$ python3 -q
>>> import numpy as np
>>> from numpy import linalg as LA
>>> np.set_printoptions(precision=1, suppress=True, linewidth=140)
>>> rnd = lambda a: np.round(a, 1) + 0
>>> feats = np.load("block5.npy")
>>> print(feats)
[[  4.2  -0.3]
 [ -0.1  -8.6]
 [  3.4  -8.3]
 [ 15.5   8.6]
 [  0.8 -10.2]
 [  0.6   2.4]]
>>> other = np.c_[feats[:, :1] @ np.array([[5]]), np.array([3, 2, -2, -1, 3, 3])]
>>> print(other)
[[21.   3. ]
 [-0.5  2. ]
 [17.  -2. ]
 [77.5 -1. ]
 [ 4.   3. ]
 [ 3.   3. ]]
>>> print(rnd(LA.norm(LA.qr(feats)[0].T @ other, axis=0) ** 2 / ((other ** 2).sum(axis=0) + 1e-12)))
[1.  0.1]
>>> print(rnd(LA.lstsq(feats, other[:, 0])[0]))
[5. 0.]
>>> print(rnd(LA.norm(other - feats @ LA.lstsq(feats, other)[0], axis=0)))
[0.  5.7]
>>> print(LA.matrix_rank(other))
2
>>> t3 = np.stack([other, -2 * other, other[::-1]])
>>> print(LA.matrix_rank(t3.reshape(3, -1)))
2
>>> print(LA.matrix_rank(t3))
[2 2 2]
>>> print(rnd(LA.norm(t3, axis=(1, 2))))
[ 82.4 164.9  82.4]
>>> print(t3.shape)
(3, 6, 2)
>>> q, V = LA.qr(feats[:, :1])[0], LA.qr(feats[:, 1:])[0]
>>> sigma = LA.svd(q.T @ V, compute_uv=False)
>>> print((sigma > 0.9).sum())
0
>>> other = feats / np.sqrt((feats ** 2).mean(axis=1, keepdims=True))
>>> print(rnd(other[3]))
[1.2 0.7]
>>> print(rnd(LA.norm(other, axis=1)))
[1.4 1.4 1.4 1.4 1.4 1.4]
>>> M = np.load("a.npy")
>>> print(M)
[[ -3  -3  -3  -3]
 [ -3  -6  -6  -6]
 [ -3  -6  -9  -9]
 [ -3  -6  -9 -12]]
>>> ev, V = LA.eigh(M)
>>> x0 = np.array([0, 5, 7, 5])
>>> print(np.abs(M).sum(axis=1).max(), rnd(np.abs(ev).max()))
30 24.9
>>> print(rnd(LA.eigvalsh(M[1:, 1:])))
[-23.7  -2.4  -1. ]
>>> print(V * np.maximum(ev, 0) @ V.T)
[[0. 0. 0. 0.]
 [0. 0. 0. 0.]
 [0. 0. 0. 0.]
 [0. 0. 0. 0.]]
>>> proj = np.triu(np.array([[0, 2, 0, 1], [2, 2, 1, 1], [0, 1, 0, 2], [2, 0, 1, 1]]), 1) + np.eye(4)
>>> other = proj @ M @ LA.inv(proj)
>>> print(other)
[[-12.   3. -27.  36.]
 [ -9.   0. -24.  30.]
 [ -9.   0. -27.  30.]
 [ -3.   0.  -9.   9.]]
>>> print(LA.matrix_rank(other))
4
>>> data = np.load("case7.npy")
>>> print(data)
[[3 3 0 0]
 [0 1 0 0]
 [0 0 3 3]
 [0 0 0 1]]
>>> x0 = np.array([-3, 2])
>>> y = feats @ x0
>>> try:
...     LA.solve(feats, y)
... except LA.LinAlgError as e:
...     print("failed:", e)
... 
failed: Last 2 dimensions of the array must be square
>>> print(rnd(y))
[-13.2 -16.9 -26.8 -29.3 -22.8   3. ]
>>> print(rnd(LA.lstsq(feats, y)[0]))
[-3.  2.]
>>> rng = np.random.default_rng(124)
>>> y = y + 0.3 * rng.normal(size=6)
>>> print(rnd(y))
[-13.3 -17.1 -27.1 -29.7 -22.6   3.2]
>>> c, *_ = LA.lstsq(feats, y)
>>> print(rnd(c))
[-3.  2.]
>>> print(c.round())
[-3.  2.]
>>> print([round(float(LA.norm(LA.solve(feats.T @ feats + lam * np.eye(2), feats.T @ y))), 2) for lam in (0, 1, 10, 100)])
[3.63, 3.61, 3.46, 2.41]
>>> r0 = np.array([0, -2])
>>> print(np.polyval(r0, data[3]))
[-2 -2 -2 -2]
>>> print(np.convolve(data[3], r0))
[ 0  0  0  0 -2]
>>> ev, V = LA.eig(data)
>>> print(np.prod(ev))
9.0
>>> print(rnd(np.sort(LA.eigvals(LA.inv(data)))))
[0.3 0.3 1.  1. ]
>>> other = data / LA.norm(data, axis=1, keepdims=True)
>>> cov = other @ other.T
>>> print(rnd(cov[3]))
[0.  0.  0.7 1. ]
>>> print(np.degrees(np.arccos(np.clip(cov[3, 0], -1, 1))))
90.0
>>> mat = np.loadtxt("x.csv", delimiter=",")
>>> print(mat)
[[2. 2. 0. 0. 0. 0.]
 [2. 2. 2. 0. 0. 0.]
 [0. 2. 8. 2. 0. 0.]
 [0. 0. 2. 6. 2. 0.]
 [0. 0. 0. 2. 7. 2.]
 [0. 0. 0. 0. 2. 3.]]
>>> other = mat / np.sqrt((mat ** 2).mean(axis=1, keepdims=True))
>>> print(LA.matrix_rank(mat - mat.mean(axis=1, keepdims=True)))
5
>>> ev, V = LA.eigh(mat)
>>> x0 = np.array([8, 3, 4, -3, -5, -4])
>>> print(x0 @ mat @ x0)
787.0
>>> print(rnd(V * np.maximum(ev, 0) @ V.T))
[[2.1 1.9 0.  0.  0.  0. ]
 [1.9 2.2 2.  0.  0.  0. ]
 [0.  2.  8.  2.  0.  0. ]
 [0.  0.  2.  6.  2.  0. ]
 [0.  0.  0.  2.  7.  2. ]
 [0.  0.  0.  0.  2.  3. ]]
>>> print(rnd(V * np.abs(ev) @ V.T))
[[2.2 1.7 0.1 0.  0.  0. ]
 [1.7 2.3 1.9 0.  0.  0. ]
 [0.1 1.9 8.  2.  0.  0. ]
 [0.  0.  2.  6.  2.  0. ]
 [0.  0.  0.  2.  7.  2. ]
 [0.  0.  0.  0.  2.  3. ]]
>>> print(rnd(x0 @ mat @ x0 / (x0 @ x0)), rnd(ev[0]), rnd(ev[-1]))
5.7 -0.3 10.1
>>> print(rnd(LA.eigvalsh(mat[1:, 1:])))
[ 1.3  2.   4.5  8.2 10.1]
>>> print(np.abs(mat).sum(axis=1).max(), rnd(np.abs(ev).max()))
12.0 10.1
>>> LA.determinant(mat)
Traceback (most recent call last):
  File "<python-input-70>", line 1, in <module>
    LA.determinant(mat)
    ^^^^^^^^^^^^^^
AttributeError: module 'numpy.linalg' has no attribute 'determinant'
>>> print(rnd(LA.matrix_power(mat, 3)))
[[ 32.  40.  48.   8.   0.   0.]
 [ 40.  80. 192.  64.   8.   0.]
 [ 48. 192. 672. 320.  84.   8.]
 [  8.  64. 320. 372. 278.  64.]
 [  0.   8.  84. 278. 491. 174.]
 [  0.   0.   8.  64. 174.  79.]]
>>> print(np.trace(mat))
28.0
>>> print(rnd(np.sort(np.abs(LA.eigvals(mat)))))
[ 0.3  2.   3.4  4.6  8.2 10.1]
>>> print(np.allclose(mat, mat.T))
True
>>> other = mat[0, 0] * mat[1:] - np.outer(mat[1:, 0], mat[0])
>>> print(other)
[[ 0.  0.  4.  0.  0.  0.]
 [ 0.  4. 16.  4.  0.  0.]
 [ 0.  0.  4. 12.  4.  0.]
 [ 0.  0.  0.  4. 14.  4.]
 [ 0.  0.  0.  0.  4.  6.]]
>>> print(LA.matrix_rank(other), LA.matrix_rank(mat))
5 6
>>> print(np.flatnonzero(~other.round(6).any(axis=1)))
[]
>>> arr = np.array([[3, 3, 2, 2, 3],
...     [1, 0, 3, 0, 0],
...     [0, 0, 2, 2, 3],
...     [1, 0, 0, 1, 2],
...     [2, 3, 1, 0, 2],
...     [3, 1, 2, 3, 3]])
>>> arr[:, 1] = 4 * arr[:, 4]
>>> print(arr)
[[ 3 12  2  2  3]
 [ 1  0  3  0  0]
 [ 0 12  2  2  3]
 [ 1  8  0  1  2]
 [ 2  8  1  0  2]
 [ 3 12  2  3  3]]
>>> # column 1 dominates
>>> U, sigma, vt = LA.svd(arr)
>>> V = vt[:(sigma > 1e-8).sum()]
>>> x0 = arr[0] + 5 * arr[2] + rng.integers(2) * np.eye(5)[3]
>>> print(x0)
[ 3. 72. 12. 12. 18.]
>>> print(rnd(LA.norm(x0 - V.T @ V @ x0)))
0.0
>>> print(rnd(V.T @ V))
[[1.  0.  0.  0.  0. ]
 [0.  0.9 0.  0.  0.2]
 [0.  0.  1.  0.  0. ]
 [0.  0.  0.  1.  0. ]
 [0.  0.2 0.  0.  0.1]]
>>> U, sigma, vt = LA.svd(arr)
>>> print(rnd(sigma))
[25.3  3.5  2.3  1.7  0. ]
>>> other = U[:, :4] @ np.diag(sigma[:4]) @ vt[:4]
>>> print(rnd(LA.norm(arr - other, 2)), rnd(sigma[4]))
0.0 0.0
>>> print(rnd(np.abs(arr - other).max()))
0.0
